% python3 -q
>>> import numpy as np
>>> from numpy import linalg as LA
>>> np.set_printoptions(suppress=True, linewidth=200)
>>> M = np.load("m.npy")
>>> M
array([[-0.4, -6. ],
       [ 0. , -6. ]])
>>> # triangular: eigenvalues sit on the diagonal
>>> U, s, Vh = LA.svd(M)
>>> np.argmax(s[:-1] / (s[1:] + 1e-6)) + 1
np.int64(1)
>>> M2 = U[:, :1] @ np.diag(s[:1]) @ Vh[:1]
>>> np.round(LA.norm(M - M2) / LA.norm(M), 2)
np.float64(0.03)
>>> LA.matrix_rank(M2)
np.int64(1)
>>> np.round(LA.norm(M - M2, 2), 2), round(float(s[1]), 2)
(np.float64(0.28), 0.28)
>>> vec = np.array([2, 1])
>>> target = M @ vec
>>> coef, lr = np.zeros(2), 1 / LA.norm(M, 2) ** 2
>>> for i in range(6):
...     coef -= lr * M.T @ (M @ coef - target)
...     if i % 2 == 0: print(i, round(LA.norm(M @ coef - target), 2))
... 
0 0.56
2 0.55
4 0.55
>>> coef.round(2)
array([0.05, 1.07])
>>> E = np.load("run7.npy")
>>> E
array([[ 3.58, -4.74,  4.73],
       [ 1.76, -0.11,  0.71],
       [-0.01,  2.52, -2.04],
       [ 0.02,  1.01, -0.84],
       [ 2.7 , -3.39,  3.51],
       [ 0.89,  1.28, -0.65],
       [ 4.56, -7.96,  7.67],
       [-0.81,  1.21, -1.26],
       [-2.67,  5.43, -5.09],
       [ 3.55, -6.69,  6.33],
       [ 4.55, -7.47,  7.35],
       [-2.74,  6.35, -5.99],
       [-3.66,  5.68, -5.58],
       [-4.56,  6.44, -6.46],
       [-3.66,  2.69, -3.18],
       [-1.8 ,  0.68, -0.94],
       [-2.66,  4.84, -4.65],
       [ 4.42, -9.05,  8.49],
       [-1.91,  0.66, -0.93],
       [-2.73,  1.46, -1.91],
       [ 3.59, -4.22,  4.43],
       [-1.77,  3.61, -3.43],
       [-0.95,  3.72, -3.31],
       [ 3.61, -7.22,  6.75],
       [ 0.03,  0.36, -0.3 ],
       [ 0.03,  1.99, -1.62],
       [-1.74,  2.58, -2.62]])
>>> Ac = E - E.mean(axis=0)
>>> U, s, Vh = LA.svd(Ac, full_matrices=False)
>>> LA.matrix_rank(Ac)
np.int64(3)
>>> s.round(2)
array([36.11,  4.68,  0.25])
>>> np.round(Vh[0] * np.sign(Vh[0, np.abs(Vh[0]).argmax()]), 2)
array([-0.39,  0.66, -0.64])
>>> np.round(Ac.mean(axis=0), 2) + 0
array([0., 0., 0.])
>>> np.searchsorted(np.cumsum(s ** 2) / (s ** 2).sum(), 0.9) + 1
np.int64(1)
>>> U, s, Vh = LA.svd(E)
>>> np.argmax(s[:-1] / (s[1:] + 1e-6)) + 1
np.int64(2)
>>> M2 = U[:, :2] @ np.diag(s[:2]) @ Vh[:2]
>>> LA.matrix_rank(M2)
np.int64(2)
>>> round(float(LA.norm(E - M2, 2)), 2), round(float(s[2]), 2)
(0.26, 0.26)
>>> vec = np.array([3, 2, 0])
>>> LA.norm(E @ vec) <= LA.norm(E, 2) * LA.norm(vec) + 1e-9
np.True_
>>> T = np.stack([E, -1 * E, E[::-1]])
>>> (T @ E.T).shape
(3, 27, 27)
>>> T.shape
(3, 27, 3)
>>> T.sum(axis=0)
array([[-1.74,  2.58, -2.62],
       [ 0.03,  1.99, -1.62],
       [ 0.03,  0.36, -0.3 ],
       [ 3.61, -7.22,  6.75],
       [-0.95,  3.72, -3.31],
       [-1.77,  3.61, -3.43],
       [ 3.59, -4.22,  4.43],
       [-2.73,  1.46, -1.91],
       [-1.91,  0.66, -0.93],
       [ 4.42, -9.05,  8.49],
       [-2.66,  4.84, -4.65],
       [-1.8 ,  0.68, -0.94],
       [-3.66,  2.69, -3.18],
       [-4.56,  6.44, -6.46],
       [-3.66,  5.68, -5.58],
       [-2.74,  6.35, -5.99],
       [ 4.55, -7.47,  7.35],
       [ 3.55, -6.69,  6.33],
       [-2.67,  5.43, -5.09],
       [-0.81,  1.21, -1.26],
       [ 4.56, -7.96,  7.67],
       [ 0.89,  1.28, -0.65],
       [ 2.7 , -3.39,  3.51],
       [ 0.02,  1.01, -0.84],
       [-0.01,  2.52, -2.04],
       [ 1.76, -0.11,  0.71],
       [ 3.58, -4.74,  4.73]])
>>> np.round(E.sum(axis=0), 2)
array([ 1.62,  1.66, -0.83])
>>> np.unravel_index(np.abs(E).argmax(), E.shape)
(np.int64(17), np.int64(1))
>>> np.round(E.mean(axis=0), 2)
array([ 0.06,  0.06, -0.03])
>>> E.shape
(27, 3)
>>> np.round(LA.norm(E), 2)
np.float64(36.42)
>>> arr = np.diag(5 * np.array([2, -7, 1, -4])) + np.array([[1, -1, 5, 7], [-4, 1, 5, -6], [-3, 3, 4, -6], [1, -4, -2, 5]])
>>> arr
array([[ 11,  -1,   5,   7],
       [ -4, -34,   5,  -6],
       [ -3,   3,   9,  -6],
       [  1,  -4,  -2, -15]])
>>> M2 = arr / np.sqrt((arr ** 2).mean(axis=1, keepdims=True))
>>> M2[3].round(2)
array([ 0.13, -0.51, -0.26, -1.91])
>>> arr - arr.mean(axis=1, keepdims=True)
array([[  5.5 ,  -6.5 ,  -0.5 ,   1.5 ],
       [  5.75, -24.25,  14.75,   3.75],
       [ -3.75,   2.25,   8.25,  -6.75],
       [  6.  ,   1.  ,   3.  , -10.  ]])
>>> np.round(LA.norm(M2, axis=1), 2)
array([2., 2., 2., 2.])
>>> vec = np.array([-8, -3, -6, 9])
>>> target = arr @ vec
>>> coef, lr = np.zeros(4), 1 / LA.norm(arr, 2) ** 2
>>> for i in range(4):
...     coef -= lr * arr.T @ (arr @ coef - target)
...     if i % 1 == 0: print(i, round(LA.norm(arr @ coef - target), 2))
... 
0 143.12
1 125.36
2 110.82
3 98.67
>>> round(float(LA.cond(arr)), 2)
3.7
>>> M2 = LA.inv(arr)
>>> (np.abs(M2) > 1e-9).astype(int)
array([[1, 1, 1, 1],
       [1, 1, 1, 1],
       [1, 1, 1, 1],
       [1, 1, 1, 1]])
>>> np.round(LA.inv(M2), 2)
array([[ 11.,  -1.,   5.,   7.],
       [ -4., -34.,   5.,  -6.],
       [ -3.,   3.,   9.,  -6.],
       [  1.,  -4.,  -2., -15.]])
>>> M2.round(2) + 0
array([[ 0.08, -0.01, -0.03,  0.05],
       [-0.01, -0.03,  0.02,  0.  ],
       [ 0.03,  0.01,  0.08, -0.02],
       [ 0.  ,  0.01, -0.02, -0.06]])
>>> np.round(arr @ M2, 2) + 0
array([[1., 0., 0., 0.],
       [0., 1., 0., 0.],
       [0., 0., 1., 0.],
       [0., 0., 0., 1.]])
>>> vec = np.array([3, -2, -1, 1])
>>> target = M2 @ vec
>>> coef, lr = np.zeros(4), 1 / LA.norm(M2, 2) ** 2
>>> for i in range(40):
...     coef -= lr * M2.T @ (M2 @ coef - target)
...     if i % 10 == 0: print(i, round(LA.norm(M2 @ coef - target), 2))
... 
0 0.08
10 0.02
20 0.01
30 0.01
>>> np.round(LA.cond(M2), 2)
np.float64(3.7)
>>> M2 = np.array([[-2], [0]])
>>> Z = np.array([[0, 2]])
>>> rng = np.random.default_rng(95974)
>>> data = M2 @ Z + 0.3 * rng.normal(size=(2, 2))
>>> data.round(2)
array([[ 0.57, -3.4 ],
       [-0.14,  0.36]])
>>> P = np.triu(np.array([[-2, 2], [-1, -1]]), 1) + np.eye(2)
>>> M2 = P @ data @ LA.inv(P)
>>> M2.round(2)
array([[ 0.28, -3.25],
       [-0.14,  0.64]])
>>> round(float(np.trace(M2)), 2), round(float(np.trace(data)), 2)
(0.92, 0.92)
>>> np.round(P @ data - data @ P, 2)
array([[-0.29, -0.42],
       [ 0.  ,  0.29]])
